% python3 -q
>>> import numpy as np
>>> np.set_printoptions(precision=2, suppress=True, linewidth=160, sign=" ")
>>> arr = np.loadtxt("case2.csv", delimiter=",")
>>> arr
array([[-0.1,  0.6,  0. ,  2.2, -0.5],
       [ 0. , -0.3,  2.5,  0. , -0.7],
       [-1. , -1. , -3. , -7. , -9. ],
       [-1.6,  0.3,  0.4,  0.7, -0.4],
       [-0.8, -0.2, -0.6, -0.2,  1.1],
       [-0.7, -0.5, -0.2,  0.8,  0.8],
       [ 1.1, -0.9, -0.7, -1.6, -0.2],
       [ 1.2, -0.1,  0.1,  0.9,  0.8],
       [-1.5, -0.6,  1. ,  0.7, -0.4],
       [-0.2, -1.3, -0.5,  0. ,  1.1],
       [ 1. ,  1. ,  0.3, -0.9,  0.1]])
>>> # row 2 is much longer than the rest
>>> x = np.array([-4, -3, -3, 8, -9])
>>> y = arr @ x
>>> np.round(np.linalg.pinv(arr) @ arr, 2) + 0
array([[ 1.,  0.,  0.,  0.,  0.],
       [ 0.,  1.,  0.,  0.,  0.],
       [ 0.,  0.,  1.,  0.,  0.],
       [ 0.,  0.,  0.,  1.,  0.],
       [ 0.,  0.,  0.,  0.,  1.]])
>>> np.linalg.lstsq(arr, y)[0]
array([-4., -3., -3.,  8., -9.])
>>> rng = np.random.default_rng(45)
>>> y = y + 0.1 * rng.normal(size=11)
>>> y
array([ 20.65,  -0.36,  41.01,  13.58,  -5.91,   4.13, -10.55,  -4.73,  13.91,  -3.65, -16.  ])
>>> b, *_ = np.linalg.lstsq(arr, y)
>>> round(np.linalg.norm(y - arr @ b), 2)
np.float64(0.15)
>>> [round(float(np.linalg.norm(np.linalg.solve(arr.T @ arr + lam * np.eye(5), arr.T @ y))), 2) for lam in (0, 1, 10, 100)]
[13.38, 11.68, 6.7, 2.19]
>>> b
array([-3.99, -3.01, -3.02,  8.  , -8.99])
>>> cen = (arr - arr.mean(axis=0)) / arr.std(axis=0)
>>> np.argwhere(np.abs(cen) > 2)
array([[ 1,  2],
       [ 2,  2],
       [ 2,  3],
       [ 2,  4]])
>>> b = np.linalg.lstsq(np.delete(cen, 1, axis=1), cen[:, 1])[0]
>>> b
array([ 0.31,  0.11,  0.94, -0.71])
>>> np.abs(b).argmax()
np.int64(2)
>>> cov = np.cov(arr, rowvar=False)
>>> np.corrcoef(arr.T)
array([[ 1.  ,  0.19,  0.08,  0.07,  0.27],
       [ 0.19,  1.  ,  0.36,  0.42,  0.26],
       [ 0.08,  0.36,  1.  ,  0.71,  0.61],
       [ 0.07,  0.42,  0.71,  1.  ,  0.87],
       [ 0.27,  0.26,  0.61,  0.87,  1.  ]])
>>> np.argsort(-arr.std(axis=0).round(6), kind="stable")
array([ 4,  3,  2,  0,  1])
>>> np.polyfit(arr[:, 2], arr[:, 4], 1)
array([ 1.31, -0.58])
>>> np.argwhere(np.triu(np.abs(np.corrcoef(arr.T)) > 0.8, 1))
array([[ 3,  4]])
>>> np.median(arr, axis=0)
array([-0.2, -0.3,  0. ,  0. , -0.2])
>>> arr.std(axis=0)
array([ 0.95,  0.67,  1.27,  2.29,  2.71])
>>> labels = rng.permutation(5)
>>> B = arr[:, labels] * rng.choice([-1, 1], 5)
>>> B
array([[ 0. , -0.5, -0.1, -2.2, -0.6],
       [ 2.5, -0.7,  0. , -0. ,  0.3],
       [-3. , -9. , -1. ,  7. ,  1. ],
       [ 0.4, -0.4, -1.6, -0.7, -0.3],
       [-0.6,  1.1, -0.8,  0.2,  0.2],
       [-0.2,  0.8, -0.7, -0.8,  0.5],
       [-0.7, -0.2,  1.1,  1.6,  0.9],
       [ 0.1,  0.8,  1.2, -0.9,  0.1],
       [ 1. , -0.4, -1.5, -0.7,  0.6],
       [-0.5,  1.1, -0.2, -0. ,  1.3],
       [ 0.3,  0.1,  1. ,  0.9, -1. ]])
>>> Uu, _, Vh = np.linalg.svd(arr.T @ B)
>>> np.round(Uu @ Vh, 2) + 0
array([[ 0.,  0.,  1.,  0.,  0.],
       [ 0.,  0.,  0.,  0., -1.],
       [ 1.,  0.,  0.,  0.,  0.],
       [ 0.,  0.,  0., -1.,  0.],
       [ 0.,  1.,  0.,  0.,  0.]])
>>> labels
array([ 2,  4,  0,  3,  1])
>>> d = np.linalg.norm(B[:, None] - B[None], axis=-1)
>>> (d + 1e9 * np.eye(11)).round(6).argmin(axis=1)
array([  3,   8,   6,   8,   5,   4,  10,   5,   3,   4,   7])
>>> np.linalg.norm(B, axis=1)
array([  2.34,   2.61,  11.87,   1.86,   1.51,   1.44,   2.26,   1.71,   2.06,   1.79,   1.71])
>>> d.mean(axis=1).argmax()
np.int64(2)
>>> np.linalg.norm(B - B.mean(axis=0), axis=1)
array([  2.75,   2.61,  11.08,   1.92,   1.94,   1.97,   2.06,   2.44,   2.03,   2.13,   2.03])
>>> d[:5, :5]
array([[  0.  ,   3.46,  13.01,   2.18,   3.13],
       [  3.46,   0.  ,  12.23,   2.81,   3.68],
       [ 13.01,  12.23,   0.  ,  12.12,  12.44],
       [  2.18,   2.81,  12.12,   0.  ,   2.22],
       [  3.13,   3.68,  12.44,   2.22,   0.  ]])
>>> np.flatnonzero(d[7] < d.mean() / 2)
array([ 5,  7])
>>> E = np.array([[1, 0, 0, 0, 0, 0],
...     [0, 0, 0, 0, 1, 0],
...     [0, 0, 0, 0, 0, 1],
...     [0, 0, 1, 0, 0, 0],
...     [0, 1, 0, 0, 0, 0],
...     [0, 0, 0, 1, 0, 0]])
>>> np.round(np.linalg.det(E), 2)
np.float64(-1.0)
>>> np.sort(np.linalg.eigvals(E).real)
array([-1. , -0.5, -0.5,  1. ,  1. ,  1. ])
>>> E @ E
array([[ 1,  0,  0,  0,  0,  0],
       [ 0,  1,  0,  0,  0,  0],
       [ 0,  0,  0,  1,  0,  0],
       [ 0,  0,  0,  0,  0,  1],
       [ 0,  0,  0,  0,  1,  0],
       [ 0,  0,  1,  0,  0,  0]])
>>> f = np.array([0, 0, 1])
>>> np.array([np.convolve(row, f, "same") for row in E])
array([[ 0,  1,  0,  0,  0,  0],
       [ 0,  0,  0,  0,  0,  1],
       [ 0,  0,  0,  0,  0,  0],
       [ 0,  0,  0,  1,  0,  0],
       [ 0,  0,  1,  0,  0,  0],
       [ 0,  0,  0,  0,  1,  0]])
>>> np.correlate(E[0], E[1], "full")
array([ 0,  1,  0,  0,  0,  0,  0,  0,  0,  0,  0])
>>> cov = E.T @ E
>>> np.diag(cov)
array([ 1,  1,  1,  1,  1,  1])
>>> x = np.array([0, 3, 0, -1, -2, -1])
>>> np.sort(np.abs(np.degrees(np.angle(np.linalg.eigvals(E)))))
array([   0.,    0.,    0.,  120.,  120.,  180.])
>>> round(float(np.linalg.det(E)), 2)
-1.0
>>> 6 - np.linalg.matrix_rank(E - np.eye(6), tol=1e-8)
np.int64(3)
>>> np.linalg.inv(E)
array([[ 1.,  0.,  0.,  0.,  0.,  0.],
       [ 0.,  0.,  0.,  0.,  1.,  0.],
       [ 0.,  0.,  0.,  1.,  0.,  0.],
       [ 0.,  0.,  0.,  0.,  0.,  1.],
       [ 0.,  1.,  0.,  0.,  0.,  0.],
       [ 0.,  0.,  1.,  0.,  0.,  0.]])
